>>> import numpy as np
>>> import numpy.linalg as la
>>> np.set_printoptions(precision=3, suppress=True, linewidth=140)
>>> W0 = np.load("a.npy")
>>> W0
array([[-0.822, -0.123, -0.462,  0.046,  0.305],
       [ 0.274, -0.575, -0.208,  0.738,  0.079],
       [ 0.   ,  0.686, -0.398,  0.464, -0.394],
       [ 0.48 ,  0.222, -0.51 , -0.218,  0.643],
       [-0.137,  0.367,  0.57 ,  0.436,  0.576]])
>>> cov = W0.T @ W0
>>> np.trace(cov), (W0 ** 2).sum()
(np.float64(5.0), np.float64(5.0))
>>> la.matrix_rank(cov)
np.int64(5)
>>> (W0 @ W0.T).shape
(5, 5)
>>> la.svd(W0, compute_uv=False) ** 2
array([1., 1., 1., 1., 1.])
>>> la.eigvalsh(cov)[::-1]
array([1., 1., 1., 1., 1.])
>>> vec = np.array([0, 2, 1, 5, 2])
>>> np.round(la.det(W0), 3)
np.float64(1.0)
>>> np.abs(la.eigvals(W0))
array([1., 1., 1., 1., 1.])
>>> 5 - la.matrix_rank(W0 - np.eye(5), tol=1e-8)
np.int64(1)
>>> round(la.norm(vec), 3), round(float(la.norm(W0 @ vec)), 3)
(np.float64(5.831), 5.831)
>>> np.sort(np.abs(np.degrees(np.angle(la.eigvals(W0)))))
array([  0.   , 102.774, 102.774, 175.671, 175.671])
>>> proj = np.triu(np.array([[0, 1, 0, 2, 1],
...     [2, 2, 1, 2, 2],
...     [0, 2, 0, 2, 2],
...     [0, 0, 0, 2, 2],
...     [1, 2, 1, 1, 1]]), 1) + np.eye(5)
>>> A2 = proj @ W0 @ la.inv(proj)
>>> np.poly(A2)
array([ 1.   ,  1.437,  0.445, -0.445, -1.437, -1.   ])
>>> round(la.det(A2), 3)
np.float64(1.0)
>>> la.matrix_rank(A2)
np.int64(5)
>>> vec = np.array([-3, 1, 2, 1, 2])
>>> rhs = W0 @ vec
>>> rhs
array([ 2.076, -0.918, -0.434, -1.169,  3.506])
>>> np.round(la.solve(W0, W0[:, 3]), 3) + 0
array([0., 0., 0., 1., 0.])
>>> la.solve(W0, 4 * rhs)
array([-12.,   4.,   8.,   4.,   8.])
>>> la.solve(W0, rhs + W0[:, 4])
array([-3.,  1.,  2.,  1.,  3.])
>>> np.round(la.solve(W0.T, W0[4]), 3) + 0
array([0., 0., 0., 0., 1.])
>>> q = W0.astype(float).copy()
>>> for j in range(5):
...     q[:, j] -= q[:, :j] @ (q[:, :j].T @ q[:, j])
...     q[:, j] /= la.norm(q[:, j])
... 
>>> q
array([[-0.822, -0.123, -0.462,  0.046,  0.305],
       [ 0.274, -0.575, -0.208,  0.738,  0.079],
       [ 0.   ,  0.686, -0.398,  0.464, -0.394],
       [ 0.48 ,  0.222, -0.51 , -0.218,  0.643],
       [-0.137,  0.367,  0.57 ,  0.436,  0.576]])
>>> arr = np.loadtxt("block16.csv", delimiter=",")
>>> arr
array([[-0.6, -1.3,  0.2],
       [-2. ,  2.5, -0.5],
       [-0.1,  1.8,  0.9],
       [ 0.2, -1. ,  1.2],
       [-0.7, -0.7, -1.2],
       [ 0.3, -1.2,  0.4],
       [-0.2, -1. , -0.8],
       [-0.2,  0.2,  0.9],
       [-0.3,  0.5,  0.5],
       [ 0.6, -1.5, -1.5],
       [ 0.2,  0.2,  0.7],
       [ 1.2,  0.4, -0.9],
       [-1.8,  0.1, -0.2],
       [-0.9, -0.5,  1.1],
       [-0.2, -1.8,  1.8],
       [-0.8, -0.3, -1.1],
       [ 0.9,  1.7, -0.4],
       [-1. ,  0.3,  0.1],
       [-1.1,  0.2,  0.5],
       [ 1.2, -2.1,  0. ]])
>>> rng = np.random.default_rng(68970)
>>> idx = rng.permutation(3)
>>> A2 = arr[:, idx] * rng.choice([-1, 1], 3)
>>> A2
array([[-0.6,  1.3, -0.2],
       [-2. , -2.5,  0.5],
       [-0.1, -1.8, -0.9],
       [ 0.2,  1. , -1.2],
       [-0.7,  0.7,  1.2],
       [ 0.3,  1.2, -0.4],
       [-0.2,  1. ,  0.8],
       [-0.2, -0.2, -0.9],
       [-0.3, -0.5, -0.5],
       [ 0.6,  1.5,  1.5],
       [ 0.2, -0.2, -0.7],
       [ 1.2, -0.4,  0.9],
       [-1.8, -0.1,  0.2],
       [-0.9,  0.5, -1.1],
       [-0.2,  1.8, -1.8],
       [-0.8,  0.3,  1.1],
       [ 0.9, -1.7,  0.4],
       [-1. , -0.3, -0.1],
       [-1.1, -0.2, -0.5],
       [ 1.2,  2.1, -0. ]])
>>> left, _, VT = la.svd(arr.T @ A2)
>>> idx
array([0, 1, 2])
>>> proj = arr @ la.solve(arr.T @ arr, arr.T)
>>> la.matrix_rank(np.eye(20) - proj)
np.int64(17)
>>> np.allclose(proj @ proj, proj)
True
>>> d = la.norm(arr[:, None] - arr[None], axis=-1)
>>> np.unravel_index(d.round(6).argmax(), d.shape)
(np.int64(1), np.int64(19))
>>> np.flatnonzero(d[12] < d.mean() / 2)
array([12, 17, 18])
>>> idx = arr[:, 2] > np.median(arr[:, 2])
>>> f = arr[idx].mean(axis=0) - arr[~idx].mean(axis=0)
>>> (((arr - arr.mean(axis=0)) @ f > 0) == idx).mean()
np.float64(0.95)
>>> np.argsort(-np.abs(f).round(6), kind="stable")
array([2, 1, 0])
>>> cov = np.cov(arr, rowvar=False)
>>> np.corrcoef(arr.T)
array([[ 1.   , -0.313, -0.046],
       [-0.313,  1.   , -0.058],
       [-0.046, -0.058,  1.   ]])
>>> np.round(np.corrcoef(arr[:, 0], arr[:, 1])[0, 1], 3)
np.float64(-0.313)
>>> la.eigvalsh(cov)[::-1]
array([1.625, 0.824, 0.625])
>>> arr.std(axis=0)
array([0.86 , 1.189, 0.877])
>>> cov
array([[ 0.778, -0.337, -0.036],
       [-0.337,  1.487, -0.063],
       [-0.036, -0.063,  0.809]])
>>> cov.shape
(3, 3)
>>> A = np.tanh(np.array([[-0.5],
...     [0.1],
...     [-2.2],
...     [0.6],
...     [-0.7],
...     [0.6],
...     [-0.1],
...     [1.0],
...     [-0.6],
...     [0.0],
...     [1.4],
...     [-0.3],
...     [0.3],
...     [0.6],
...     [-2.1],
...     [1.1],
...     [-1.6],
...     [0.8],
...     [-1.1]]) @ np.array([[1.1, -0.5, 0.7]]))
>>> A
array([[-0.501,  0.245, -0.336],
       [ 0.11 , -0.05 ,  0.07 ],
       [-0.984,  0.8  , -0.912],
       [ 0.578, -0.291,  0.397],
       [-0.647,  0.336, -0.454],
       [ 0.578, -0.291,  0.397],
       [-0.11 ,  0.05 , -0.07 ],
       [ 0.8  , -0.462,  0.604],
       [-0.578,  0.291, -0.397],
       [ 0.   ,  0.   ,  0.   ],
       [ 0.912, -0.604,  0.753],
       [-0.319,  0.149, -0.207],
       [ 0.319, -0.149,  0.207],
       [ 0.578, -0.291,  0.397],
       [-0.98 ,  0.782, -0.9  ],
       [ 0.837, -0.501,  0.647],
       [-0.943,  0.664, -0.808],
       [ 0.706, -0.38 ,  0.508],
       [-0.837,  0.501, -0.647]])
>>> Ac = A - A.mean(axis=0)
>>> evecs = la.svd(Ac)[2][:2]
>>> A2 = Ac - Ac @ evecs.T @ evecs
>>> np.round(la.norm(A2) / la.norm(Ac), 3)
np.float64(0.004)
>>> np.round(np.cov(Ac @ evecs.T, rowvar=False), 3) + 0
array([[0.951, 0.   ],
       [0.   , 0.005]])
>>> Ac = A - A.mean(axis=0)
>>> left, sig, VT = la.svd(Ac, full_matrices=False)
>>> round(float((sig ** 2).sum() ** 2 / (sig ** 4).sum()), 3)
1.01
>>> np.abs(VT[-1])
array([0.225, 0.604, 0.765])
>>> np.abs(VT[0]).argmax()
np.int64(0)
>>> np.abs(left[:, 0]).argmax()
np.int64(2)
>>> cov = np.cov(A, rowvar=False)
>>> np.corrcoef(A.T)
array([[ 1.   , -0.986,  0.994],
       [-0.986,  1.   , -0.998],
       [ 0.994, -0.998,  1.   ]])
>>> np.polyfit(A[:, 2], A[:, 0], 1)
array([1.248, 0.024])
>>> np.argwhere(np.triu(np.abs(np.corrcoef(A.T)) > 0.8, 1))
array([[0, 1],
       [0, 2],
       [1, 2]])
>>> np.round(np.corrcoef(A[:, 2], A[:, 0])[0, 1], 3)
np.float64(0.994)
>>> cov.shape
(3, 3)
>>> cov
array([[ 0.467, -0.295,  0.37 ],
       [-0.295,  0.191, -0.238],
       [ 0.37 , -0.238,  0.296]])
>>> np.round(la.eigvalsh(cov)[::-1], 3) + 0
array([0.951, 0.005, 0.   ])
>>> left, sig, VT = la.svd(A)
>>> sig
array([4.145, 0.303, 0.015])
>>> A2 = left[:, :2] @ np.diag(sig[:2]) @ VT[:2]
>>> round(la.norm(A - A2) / la.norm(A), 3)
np.float64(0.004)
>>> la.matrix_rank(A, rtol=0.05)
np.int64(2)
>>> W1 = np.array([[1, 3, -5, -1, 5], [-1, -5, -1, -5, 0], [-5, -2, -5, 2, -3]])
>>> beta = np.array([0, 4, 3, 1, 3])
>>> H = np.maximum(A @ W1 + beta, 0)
>>> (H > 0).astype(int)
array([[1, 1, 1, 0, 1],
       [0, 1, 1, 1, 1],
       [1, 0, 1, 0, 1],
       [0, 1, 0, 1, 1],
       [1, 1, 1, 0, 1],
       [0, 1, 0, 1, 1],
       [1, 1, 1, 1, 1],
       [0, 1, 0, 1, 1],
       [1, 1, 1, 0, 1],
       [0, 1, 1, 1, 1],
       [0, 1, 0, 1, 1],
       [1, 1, 1, 1, 1],
       [0, 1, 1, 1, 1],
       [0, 1, 0, 1, 1],
       [1, 0, 1, 0, 1],
       [0, 1, 0, 1, 1],
       [1, 0, 1, 0, 1],
       [0, 1, 0, 1, 1],
       [1, 1, 1, 0, 1]])
>>> la.matrix_rank(H)
np.int64(5)
>>> basis = np.array([[-2, -1], [-1, -3], [3, -3], [-2, -2], [2, 0]])
>>> W1 @ basis
array([[ -8,   7],
       [ 14,  29],
       [-13,  22]])
>>> E = np.loadtxt("arr.csv", delimiter=",")
>>> E
array([[ -0.725,  16.323,  24.392,   6.601],
       [ -6.141, -13.191,  18.441,  -8.902],
       [ -3.496, -14.909,  18.95 , -10.094],
       [ -2.809,  16.651,  28.687,   4.32 ],
       [ -0.787,  18.295,  24.714,   4.353],
       [ -1.059,  17.967,  27.165,   5.969],
       [ -3.667, -14.052,  18.88 ,  -7.926],
       [ -1.54 ,  17.473,  26.902,   5.448],
       [ -0.115, -14.654,  20.431,  -7.47 ],
       [ -1.129,  17.117,  25.17 ,   7.359],
       [ -2.839, -15.124,  18.809,  -8.749],
       [ -2.659, -14.756,  18.989,  -5.855],
       [ -0.982,  17.1  ,  26.   ,   4.303],
       [ -3.488, -16.583,  18.985, -10.1  ],
       [ -1.824,  16.25 ,  27.018,   4.024],
       [ -1.339, -14.846,  19.217,  -8.742],
       [ -2.593, -14.763,  19.737,  -6.909],
       [ -0.471,  17.199,  27.154,   5.363]])
>>> basis = A[[6, 13]].astype(float)
>>> for _ in range(6):
...     idx = la.norm(A[:, None] - basis, axis=-1).argmin(axis=1)
...     basis = np.array([A[idx == j].mean(axis=0) for j in range(2)])
... 
>>> idx
array([0, 1, 0, 1, 0, 1, 0, 1, 0, 1, 1, 0, 1, 1, 0, 1, 0, 1, 0])
>>> basis
array([[-0.655,  0.424, -0.526],
       [ 0.542, -0.302,  0.398]])
>>> np.abs(basis[1] - basis[0]).argmax()
np.int64(0)
>>> basis[1] - basis[0]
array([ 1.197, -0.726,  0.924])
